$ python -q
>>> import numpy as np
>>> import numpy.linalg as la
>>> np.set_printoptions(precision=3, suppress=True, linewidth=140)
>>> A = np.loadtxt("run2.csv", delimiter=",")
>>> A
array([[1.   , 0.   , 0.   , 0.   ],
       [0.   , 0.5  , 0.5  , 0.   ],
       [0.333, 0.   , 0.333, 0.333],
       [0.   , 0.   , 0.   , 1.   ]])
>>> Q, vecs = la.qr(A[:, :2])[0], la.qr(A[:, 2:])[0]
>>> s = la.svd(Q.T @ vecs, compute_uv=False)
>>> round(la.norm(Q @ Q.T - vecs @ vecs.T, 2), 3)
np.float64(0.995)
>>> np.degrees(np.arccos(s.clip(0, 1)))
array([30.634, 84.363])
>>> print(A @ np.ones(4))
[1. 1. 1. 1.]
>>> print(A.sum(axis=1))
[1. 1. 1. 1.]
>>> pr = np.eye(4)[1]
>>> for _ in range(6):
...     pr = pr @ A
...     print(pr.round(3))
... 
[0.  0.5 0.5 0. ]
[0.167 0.25  0.417 0.167]
[0.306 0.125 0.264 0.306]
[0.394 0.062 0.15  0.394]
[0.444 0.031 0.081 0.444]
[0.471 0.016 0.043 0.471]
>>> def softmax(z):
...     e = np.exp(z - z.max(axis=-1, keepdims=True))
...     return e / e.sum(axis=-1, keepdims=True)
... 
>>> softmax(A).sum(axis=1)
array([1., 1., 1., 1.])
>>> S = A @ A.T / np.sqrt(4)
>>> softmax(S)[2] @ A
array([0.34 , 0.117, 0.202, 0.34 ])
>>> softmax(S + np.triu(np.full(S.shape, -np.inf), 1))
array([[1.   , 0.   , 0.   , 0.   ],
       [0.438, 0.562, 0.   , 0.   ],
       [0.342, 0.315, 0.342, 0.   ],
       [0.207, 0.207, 0.245, 0.341]])
>>> softmax(S).round(6).argmax(axis=1)
array([0, 1, 0, 3])
>>> round(float(la.norm(A, "nuc")), 3)
3.057
>>> round(la.norm(A[0], 1), 3), round(la.norm(A[0], np.inf), 3)
(np.float64(1.0), np.float64(1.0))
>>> la.norm(A, axis=1)
array([1.   , 0.707, 0.577, 1.   ])
>>> J = np.load("data.npy")
>>> J
array([[-1.3,  0.1, -1.3,  1.6,  0.7],
       [ 1.6, -1.2,  0.6,  1.2,  0.8],
       [-1.2, -1.6,  1.5,  0.3, -0.6],
       [-0.3,  0.5,  0.1,  1.8, -1.7],
       [ 1.1, -1.4, -0.3, -0.5,  0.6],
       [ 0. ,  0.5,  0.6,  0.4,  1. ]])
>>> vec = np.array([2, 2, 0, -2, -1])
>>> h1 = np.maximum(J @ vec, 0)
>>> np.tanh(J @ vec)
array([-1.   , -0.984, -1.   , -0.905, -0.197, -0.664])
>>> print(J.T @ h1)
[0. 0. 0. 0. 0.]
>>> print(np.maximum(J @ vec, 0) - np.maximum(-J @ vec, 0))
[-6.3 -2.4 -5.6 -1.5 -0.2 -0.8]
>>> M2 = np.c_[J[:, :4] @ np.array([[-1, 1, -1, -2], [-2, 2, 0, -1], [-2, 1, 1, -1], [2, 1, 1, -1]]), np.array([2, 0, 2, -3, -3, 1])]
>>> M2.round(3) + 0
array([[ 6.9, -0.8,  1.6,  2.2,  2. ],
       [ 2. ,  1. ,  0.2, -3.8,  0. ],
       [ 2. , -2.6,  3. ,  2.2,  2. ],
       [ 2.7,  2.6,  2.2, -1.8, -3. ],
       [ 1.3, -2.5, -1.9,  0. , -3. ],
       [-1.4,  2. ,  1. , -1.5,  1. ]])
>>> print(la.matrix_rank(np.c_[J, M2]))
6
>>> la.matrix_rank(M2)
np.int64(5)
>>> F = np.load("arr.npy")
>>> F
array([[ 2,  0,  3,  3, -1,  2,  1, -3, -1],
       [ 0,  2,  0,  3,  3, -1,  2,  1, -3],
       [ 3,  0,  2,  0,  3,  3, -1,  2,  1],
       [ 3,  3,  0,  2,  0,  3,  3, -1,  2],
       [-1,  3,  3,  0,  2,  0,  3,  3, -1],
       [ 2, -1,  3,  3,  0,  2,  0,  3,  3],
       [ 1,  2, -1,  3,  3,  0,  2,  0,  3],
       [-3,  1,  2, -1,  3,  3,  0,  2,  0],
       [-1, -3,  1,  2, -1,  3,  3,  0,  2]])
>>> # symmetric
>>> M2 = F / np.sqrt((F ** 2).mean(axis=1, keepdims=True))
>>> la.norm(M2, axis=1)
array([3., 3., 3., 3., 3., 3., 3., 3., 3.])
>>> vec = np.array([1, -2, 1, 2, 0, -1, 0, -1, 1])
>>> F @ np.ones(9)
array([ 6.,  7., 13., 15., 12., 15., 13.,  7.,  6.])
>>> la.norm(F @ vec) <= la.norm(F, 2) * la.norm(vec) + 1e-9
np.True_
>>> F @ (2 * vec)
array([ 22,  -2,   2,   2, -16,  22,  10, -20,  18])
>>> F @ vec
array([ 11,  -1,   1,   1,  -8,  11,   5, -10,   9])
>>> np.sign((F @ vec).round(6))
array([ 1, -1,  1,  1, -1,  1,  1, -1,  1])
>>> np.poly(A)
array([ 1.   , -2.833,  2.833, -1.167,  0.167])
>>> np.round(np.einsum("ij,ji->", A, A), 3)
np.float64(2.361)
>>> f = np.array([-3, 3])
>>> np.cross(F[4, :3], F[7, :3])
array([ 3, -7,  8])
>>> np.array([np.convolve(row, f, "same") for row in F])
array([[ -6,   6,  -9,   0,  12,  -9,   3,  12,  -6],
       [  0,  -6,   6,  -9,   0,  12,  -9,   3,  12],
       [ -9,   9,  -6,   6,  -9,   0,  12,  -9,   3],
       [ -9,   0,   9,  -6,   6,  -9,   0,  12,  -9],
       [  3, -12,   0,   9,  -6,   6,  -9,   0,  12],
       [ -6,   9, -12,   0,   9,  -6,   6,  -9,   0],
       [ -3,  -3,   9, -12,   0,   9,  -6,   6,  -9],
       [  9, -12,  -3,   9, -12,   0,   9,  -6,   6],
       [  3,   6, -12,  -3,   9, -12,   0,   9,  -6]])
>>> print(np.correlate(F[4], F[7], "full"))
[  0  -2   6   3   6  23   4  14  24  -1  13   5  -6  10  -8 -10   3]
>>> vals, vecs = la.eigh(F)
>>> vec = np.array([0, 2, 0, -2, -1, -3, 1, 3, 3])
>>> np.abs(F).sum(axis=1).max(), round(np.abs(vals).max(), 3)
(np.int64(17), np.float64(11.347))
>>> vec @ F @ vec
np.int64(-62)
>>> X = np.array([[-2.0, 0.0, 0.0, 0.0],
...     [-1.0, -1.0, 0.0, 0.0],
...     [-1.0, 0.0, -1.0, 0.0],
...     [-1.0, 0.0, 0.0, -1.0]])
>>> # triangular
>>> print(np.trace(X))
-5.0
>>> (X + X.T) / 2
array([[-2. , -0.5, -0.5, -0.5],
       [-0.5, -1. ,  0. ,  0. ],
       [-0.5,  0. , -1. ,  0. ],
       [-0.5,  0. ,  0. , -1. ]])
>>> round(float(la.det(X)), 3)
2.0
>>> round(float(np.abs(la.eigvals(X)).max()), 3)
2.0
>>> np.allclose(X, X.T)
False
>>> la.matrix_power(X, 2)
array([[4., 0., 0., 0.],
       [3., 1., 0., 0.],
       [3., 0., 1., 0.],
       [3., 0., 0., 1.]])
>>> la.determinant(X)
Traceback (most recent call last):
  File "<python-input-62>", line 1, in <module>
    la.determinant(X)
    ^^^^^^^^^^^^^^
AttributeError: module 'numpy.linalg' has no attribute 'determinant'
>>> M2 = X / np.sqrt((X ** 2).mean(axis=1, keepdims=True))
>>> print(la.norm(M2, axis=1))
[2. 2. 2. 2.]
>>> la.matrix_rank(X - X.mean(axis=1, keepdims=True))
np.int64(3)
>>> vec = np.array([3, 2, 9, 8])
>>> target = X @ vec
>>> target
array([ -6.,  -5., -12., -11.])
>>> la.solve(X, X[:, 1])
array([-0.,  1., -0., -0.])
>>> M = np.load("a.npy")
>>> M
array([[ 1.99 , -0.329,  1.762, -3.518, -1.5  , -0.954],
       [-1.014,  2.634, -0.339,  1.527, -0.851, -0.192],
       [-3.536,  1.294,  0.765,  5.769, -1.278, -2.041],
       [ 2.66 , -0.175,  1.95 ,  3.63 ,  1.251,  0.339],
       [ 1.394,  0.496,  1.156,  0.96 , -0.913, -1.4  ],
       [-1.135,  1.866,  0.065,  0.007, -2.409,  0.54 ],
       [-1.714,  0.882,  0.585,  0.986,  1.05 ,  1.21 ],
       [-0.446, -0.29 , -1.998, -3.83 , -0.002,  3.172],
       [ 1.778, -0.258, -0.222,  2.118,  3.102, -2.786]])
>>> rng = np.random.default_rng(8551)
>>> M2 = M + rng.integers(-2, 3, (9, 4)) @ rng.integers(-2, 3, (4, 6))
>>> print(M2)
[[ -6.01   -0.329   3.762  -1.518  -1.5     5.046]
 [ -3.014   4.634  -3.339  -3.473  -5.851  -4.192]
 [ -1.536   3.294   0.765   1.769  -5.278  -7.041]
 [ 10.66   -4.175   7.95    5.63    6.251  -1.661]
 [  9.394  -3.504   6.156  -0.04    2.087  -6.4  ]
 [ -1.135   5.866  -1.935   4.007  -2.409   4.54 ]
 [  0.286   2.882  -4.415   1.986   1.05    1.21 ]
 [-10.446  -2.29   -3.998   0.17    2.998  12.172]
 [  1.778   1.742  -5.222   2.118   2.102  -2.786]]
>>> np.round(la.svd(M2 - M, compute_uv=False), 3) + 0
array([22.546, 16.052,  9.261,  4.818,  0.   ,  0.   ])
>>> print(la.matrix_rank(M2 - M, tol=1e-8))
4
